% python3 -q
>>> import numpy as np
>>> from numpy import linalg as LA
>>> np.set_printoptions(precision=2, suppress=True, linewidth=120)
>>> q, _ = LA.qr(np.array([[-0.1, 0.4, 1.0, 0.1, 0.9, 1.3],
...     [1.3, 0.2, 1.2, -1.0, 1.5, -0.8],
...     [-0.1, 0.4, 1.1, -0.9, 1.3, -1.1],
...     [-2.2, 1.3, 1.0, 1.1, -0.2, 0.5],
...     [-1.7, -2.0, 0.4, 1.4, 0.7, 0.2],
...     [-0.9, 1.7, 0.1, -1.5, 1.8, 1.7]]))
>>> J = -2 * q
>>> J
array([[ 0.06,  0.26,  0.88,  0.46,  1.1 ,  1.31],
       [-0.81,  0.2 ,  1.31, -0.13,  0.41, -1.18],
       [ 0.06,  0.26,  0.98, -0.8 , -1.35,  0.7 ],
       [ 1.37,  0.76,  0.43,  0.96, -0.34, -0.56],
       [ 1.06, -1.43,  0.5 , -0.61,  0.39, -0.21],
       [ 0.56,  1.09, -0.33, -1.35,  0.72, -0.16]])
>>> f, r1 = J[2], J[0]
>>> round(f @ r1, 2)
np.float64(-0.0)
>>> p = (f @ r1) / (f @ f) * f
>>> round(float((r1 - p) @ f), 2)
0.0
>>> r1 - p
array([0.06, 0.26, 0.88, 0.46, 1.1 , 1.31])
>>> round(float(LA.norm(J[1], 1)), 2), round(LA.norm(J[1], np.inf), 2)
(4.05, np.float64(1.31))
>>> round(J[1] @ J[0], 2)
np.float64(-0.0)
>>> LA.norm(J, axis=1).argmax()
np.int64(0)
>>> np.round(LA.norm(J, "nuc"), 2)
np.float64(12.0)
>>> x = np.array([4, -8, 6, 8, 4, -9])
>>> h = np.maximum(J @ x, 0)
>>> np.flatnonzero(h > 1e-9)
array([1, 3, 4])
>>> np.tanh(J @ x)
array([-0.27,  1.  , -1.  ,  1.  ,  1.  , -1.  ])
>>> J.T @ h
array([ 25.34, -11.79,  33.14,   0.47,   8.06, -28.08])
>>> np.maximum(J @ (3 * x), 0)
array([ 0.  , 42.64,  0.  , 40.33, 52.01,  0.  ])
>>> feats = np.loadtxt("m.csv", delimiter=",")
>>> feats
array([[-1.,  0.,  1.,  2.,  3.],
       [ 4.,  5.,  6.,  7.,  8.],
       [ 9., 10., 11., 12., 13.]])
>>> B = feats[0, 0] * feats[1:] - np.outer(feats[1:, 0], feats[0])
>>> B
array([[  0.,  -5., -10., -15., -20.],
       [  0., -10., -20., -30., -40.]])
>>> feats[:, 0] / feats[0, 0]
array([ 1., -4., -9.])
>>> def softmax(z):
...     e = np.exp(z - z.max(axis=-1, keepdims=True))
...     return e / e.sum(axis=-1, keepdims=True)
... 
>>> softmax(feats).sum(axis=1)
array([1., 1., 1.])
>>> softmax(feats[1] + 4)
array([0.01, 0.03, 0.09, 0.23, 0.64])
>>> S = feats @ feats.T / np.sqrt(5)
>>> np.round(softmax(S), 2) + 0
array([[0., 0., 1.],
       [0., 0., 1.],
       [0., 0., 1.]])
>>> softmax(S).round(6).argmax(axis=1)
array([2, 2, 2])
>>> softmax(S)[1] @ feats
array([ 9., 10., 11., 12., 13.])
>>> left, sv, vt = LA.svd(feats)
>>> np.argmax(sv[:-1] / (sv[1:] + 1e-6)) + 1
np.int64(2)
>>> sv.round(2) + 0
array([28.47,  3.04,  0.  ])
>>> B = left[:, :2] @ np.diag(sv[:2]) @ vt[:2]
>>> round(LA.norm(feats - B) / LA.norm(feats), 2)
np.float64(0.0)
>>> LA.matrix_rank(feats, rtol=0.05)
np.int64(2)
>>> B.round(2) + 0
array([[-1.,  0.,  1.,  2.,  3.],
       [ 4.,  5.,  6.,  7.,  8.],
       [ 9., 10., 11., 12., 13.]])
>>> LA.matrix_rank(B)
np.int64(2)
>>> X = np.loadtxt("data.csv", delimiter=",")
>>> X
array([[-1.7, -0.6],
       [ 1.2,  0.4],
       [ 0.7,  0.1],
       [-1. , -0.6]])
>>> hat = X @ LA.solve(X.T @ X, X.T)
>>> np.round(LA.eigvalsh(hat), 2) + 0
array([0., 0., 1., 1.])
>>> hat
array([[ 0.51, -0.37, -0.27,  0.2 ],
       [-0.37,  0.28,  0.24, -0.07],
       [-0.27,  0.24,  0.4 ,  0.33],
       [ 0.2 , -0.07,  0.33,  0.81]])
>>> np.diag(hat)
array([0.51, 0.28, 0.4 , 0.81])
>>> hat @ X[:, 0]
array([-1.7,  1.2,  0.7, -1. ])
>>> x = np.array([1, -3])
>>> target = X @ x
>>> np.round(LA.pinv(X) @ X, 2) + 0
array([[1., 0.],
       [0., 1.]])
>>> rng = np.random.default_rng(90)
>>> target = target + 0.1 * rng.normal(size=4)
>>> target
array([ 0.28, -0.05,  0.39,  0.85])
>>> coef, *_ = LA.lstsq(X, target)
>>> round(LA.norm(target - X @ coef), 2)
np.float64(0.08)
>>> [round(float(LA.norm(LA.solve(X.T @ X + lam * np.eye(2), X.T @ target))), 2) for lam in (0, 1, 10, 100)]
[3.16, 0.27, 0.08, 0.01]
>>> coef.round()
array([ 1., -3.])
>>> np.round(X.T @ (target - X @ coef), 2) + 0
array([0., 0.])
>>> blk = np.stack([X, 2 * X, X[::-1]])
>>> (blk @ X.T).shape
(3, 4, 4)
>>> LA.matrix_rank(blk)
array([2, 2, 2])
>>> LA.norm(blk, axis=(1, 2))
array([2.59, 5.18, 2.59])
>>> LA.matrix_rank(blk.reshape(3, -1))
np.int64(2)
>>> blk.shape
(3, 4, 2)
>>> np.einsum("bij,cij->bc", blk, blk)
array([[ 6.71, 13.42,  5.88],
       [13.42, 26.84, 11.76],
       [ 5.88, 11.76,  6.71]])
>>> mat = np.load("w.npy")
>>> mat
array([[ 1,  0,  0],
       [ 5,  1,  0],
       [-8, -7,  1]])
>>> z = rng.permutation(2)
>>> B = X[:, z] * rng.choice([-1, 1], 2)
>>> B
array([[-1.7, -0.6],
       [ 1.2,  0.4],
       [ 0.7,  0.1],
       [-1. , -0.6]])
>>> left, _, vt = LA.svd(X.T @ B)
>>> np.round(left @ vt, 2) + 0
array([[1., 0.],
       [0., 1.]])
>>> z
array([0, 1])
>>> x = np.array([0, 0, 0])
>>> target = mat @ x
>>> target
array([0, 0, 0])
>>> LA.solve(mat, -1 * target)
array([-0., -0., -0.])
>>> LA.solve(mat.T, mat[1])
array([0., 1., 0.])
>>> np.round(LA.solve(mat, target + mat[:, 1]), 2) + 0
array([0., 1., 0.])
>>> LA.solve(mat, target)
array([-0., -0., -0.])
>>> LA.norm(mat, axis=1)
array([ 1.  ,  5.1 , 10.68])
>>> mat[0] @ mat[1]
np.int64(5)
>>> round(float(LA.norm(mat, "nuc")), 2)
14.1
>>> round(float(LA.norm(mat, 1)), 2), round(float(LA.norm(mat, np.inf)), 2)
(14.0, 16.0)
>>> LA.norm(mat, axis=0)
array([9.49, 7.07, 1.  ])
>>> round(float(LA.norm(mat[0] - mat[1])), 2)
4.12
>>> LA.norm(mat, axis=1).argmax()
np.int64(2)
>>> f = np.array([2, 4])
>>> np.polyval(f, J[2])
array([4.12, 4.53, 5.96, 2.4 , 1.29, 5.4 ])
>>> np.convolve(J[2], f)
array([ 0.12,  0.78,  3.01,  2.32, -5.91, -4.01,  2.8 ])
>>> np.cross(J[2, :3], J[1, :3])
array([ 0.14, -0.88,  0.23])
>>> f = np.array([2, 8, 6])
>>> B = mat + np.outer(f, np.eye(3)[1])
>>> LA.matrix_rank(LA.inv(B) - LA.inv(mat), tol=1e-8)
np.int64(1)
>>> M = np.array([[-3, -9], [-3, -9], [1, 3], [2, 6], [3, 9]])
>>> M
array([[-3, -9],
       [-3, -9],
       [ 1,  3],
       [ 2,  6],
       [ 3,  9]])
>>> LA.cond(M) > 100
np.True_
>>> LA.matrix_rank(M, rtol=0.1)
np.int64(1)
>>> round(float(LA.norm(M, 2) / LA.norm(M)), 2)
1.0
>>> left, sv, vt = LA.svd(M)
>>> sv.round(2) + 0
array([17.89,  0.  ])
>>> B = left[:, :1] @ np.diag(sv[:1]) @ vt[:1]
>>> LA.matrix_rank(B)
np.int64(1)
>>> B
array([[-3., -9.],
       [-3., -9.],
       [ 1.,  3.],
       [ 2.,  6.],
       [ 3.,  9.]])
>>> m1 = np.array([[88.99, 29.82, 90.79],
...     [90.79, 30.55, 90.51],
...     [88.93, 30.33, 89.65],
...     [89.22, 30.09, 89.55],
...     [89.91, 29.23, 90.07],
...     [90.22, 31.49, 90.55],
...     [90.08, 28.3, 89.08],
...     [89.39, 29.57, 93.84],
...     [90.11, 30.79, 91.33],
...     [87.97, 30.35, 89.9],
...     [89.45, 31.05, 89.7],
...     [90.16, 30.58, 89.22],
...     [90.88, 30.89, 89.33],
...     [89.55, 31.25, 88.0],
...     [90.64, 27.85, 88.28],
...     [91.47, 29.46, 89.95],
...     [89.78, 28.38, 88.64],
...     [89.8, 30.23, 89.78],
...     [89.69, 30.71, 90.12],
...     [89.55, 30.85, 88.92],
...     [90.56, 30.37, 89.65]])
>>> m1
array([[88.99, 29.82, 90.79],
       [90.79, 30.55, 90.51],
       [88.93, 30.33, 89.65],
       [89.22, 30.09, 89.55],
       [89.91, 29.23, 90.07],
       [90.22, 31.49, 90.55],
       [90.08, 28.3 , 89.08],
       [89.39, 29.57, 93.84],
       [90.11, 30.79, 91.33],
       [87.97, 30.35, 89.9 ],
       [89.45, 31.05, 89.7 ],
       [90.16, 30.58, 89.22],
       [90.88, 30.89, 89.33],
       [89.55, 31.25, 88.  ],
       [90.64, 27.85, 88.28],
       [91.47, 29.46, 89.95],
       [89.78, 28.38, 88.64],
       [89.8 , 30.23, 89.78],
       [89.69, 30.71, 90.12],
       [89.55, 30.85, 88.92],
       [90.56, 30.37, 89.65]])
>>> dist = LA.norm(m1[:, None] - m1[None], axis=-1)
>>> dist.mean(axis=1).argmax()
np.int64(7)
>>> (dist + 1e9 * np.eye(21)).round(6).argmin(axis=1)
array([ 2, 20,  3,  2, 17, 18, 16,  8,  5,  2, 18, 20, 20, 19, 16, 20,  6, 18, 10, 11, 11])
